% ipython --no-banner

In [1]: import numpy as np

In [2]: from numpy import linalg as LA

In [3]: np.set_printoptions(precision=2, suppress=True, linewidth=100, floatmode="fixed")

In [4]: rnd = lambda a: np.round(a, 2) + 0

In [5]: J = np.array([[1.2, 0.7, -1.1, 1.3],
   ...:     [1.2, -0.8, -0.6, 0.4],
   ...:     [-0.2, 0.6, 0.4, -0.3],
   ...:     [0.1, -0.6, 0.5, 1.0],
   ...:     [0.2, 0.3, -0.4, 1.7]])

In [6]: rng = np.random.default_rng(40)

In [7]: J[3] = J[0] + 0.1 * rng.normal(size=4)

In [8]: rnd(J)
Out[8]: 
array([[ 1.20,  0.70, -1.10,  1.30],
       [ 1.20, -0.80, -0.60,  0.40],
       [-0.20,  0.60,  0.40, -0.30],
       [ 1.09,  0.59, -1.18,  1.38],
       [ 0.20,  0.30, -0.40,  1.70]])

In [9]: out = np.array([[3, 3, 2], [0, -1, -1], [-3, -3, -1], [0, 1, 2]])

In [10]: rnd(np.einsum("ij->j", J))
Out[10]: array([ 3.49,  1.39, -2.88,  4.48])

In [11]: LA.matrix_rank(J @ out)
Out[11]: np.int64(3)

In [12]: feats = np.load("arr.npy")

In [13]: feats
Out[13]: 
array([[-2, -2, -2, -2],
       [-2, -4, -4, -4],
       [-2, -4, -6, -6],
       [-2, -4, -6, -8]])

In [14]: # symmetric

In [15]: ev, vecs = LA.eigh(feats)

In [16]: rnd(LA.svd(feats, compute_uv=False))
Out[16]: array([16.58,  2.00,  0.85,  0.57])

In [17]: rnd(ev)
Out[17]: array([-16.58,  -2.00,  -0.85,  -0.57])

In [18]: (ev > 1e-8).sum(), (ev < -1e-8).sum()
Out[18]: (np.int64(0), np.int64(4))

In [19]: m1 = np.load("block15.npy")

In [20]: m1
Out[20]: 
array([[ 2.99, -0.45,  1.87, -4.52],
       [ 2.36, -0.17,  3.44, -1.53],
       [ 4.11,  1.62,  3.42, -0.98],
       [ 3.45, -0.24,  2.61, -3.67],
       [ 1.69, -1.75,  2.82, -2.83],
       [ 3.38,  1.39,  3.44, -3.34],
       [ 2.63, -0.34,  1.92, -2.65],
       [ 3.45, -0.20,  3.78, -4.47],
       [ 3.03,  2.50,  3.68, -1.80],
       [ 3.12,  0.51,  2.97, -2.09],
       [ 3.13,  0.93,  4.07, -1.89],
       [ 2.63,  1.60,  1.22, -2.43],
       [ 1.71,  1.70,  1.05, -2.06],
       [ 1.61, -1.09,  2.54, -1.06],
       [ 2.71, -1.02,  1.78, -4.14],
       [ 4.99,  0.23,  3.25, -4.74],
       [ 3.12, -0.64,  1.98, -2.98],
       [ 3.49, -1.56,  3.36, -4.13],
       [ 3.24,  0.04,  4.01, -3.34],
       [ 1.02, -1.29,  3.48, -4.36],
       [ 1.93, -0.95,  3.07, -3.33],
       [ 4.90,  0.39,  2.91, -1.77],
       [ 3.03, -0.52,  2.98, -3.42],
       [ 3.36,  0.40,  3.04, -2.86]])

In [21]: W1 = np.array([[-8, 0, -2, -9], [-7, -4, 2, 4], [0, -3, 5, 1], [-6, -9, -5, -2]])

In [22]: c = np.array([-3, -1, -1, 2])

In [23]: H = np.maximum(m1 @ W1 + c, 0)

In [24]: (H > 0).astype(int)
Out[24]: 
array([[1, 1, 1, 0],
       [0, 1, 1, 0],
       [0, 0, 1, 0],
       [0, 1, 1, 0],
       [1, 1, 1, 0],
       [0, 1, 1, 0],
       [0, 1, 1, 0],
       [0, 1, 1, 0],
       [0, 0, 1, 0],
       [0, 1, 1, 0],
       [0, 1, 1, 0],
       [0, 1, 1, 0],
       [0, 1, 1, 0],
       [0, 1, 1, 0],
       [1, 1, 1, 0],
       [0, 1, 1, 0],
       [0, 1, 1, 0],
       [1, 1, 1, 0],
       [0, 1, 1, 0],
       [1, 1, 1, 0],
       [1, 1, 1, 0],
       [0, 1, 1, 0],
       [0, 1, 1, 0],
       [0, 1, 1, 0]])

In [25]: LA.matrix_rank(H)
Out[25]: np.int64(3)

In [26]: Z = np.array([[0, 0], [2, 2], [0, 1], [2, 1]])

In [27]: (H @ Z).round(6).argmax(axis=1)
Out[27]: array([1, 1, 1, 1, 1, 1, 1, 1, 1, 1, 1, 1, 1, 1, 1, 1, 1, 1, 1, 1, 1, 1, 1, 1])
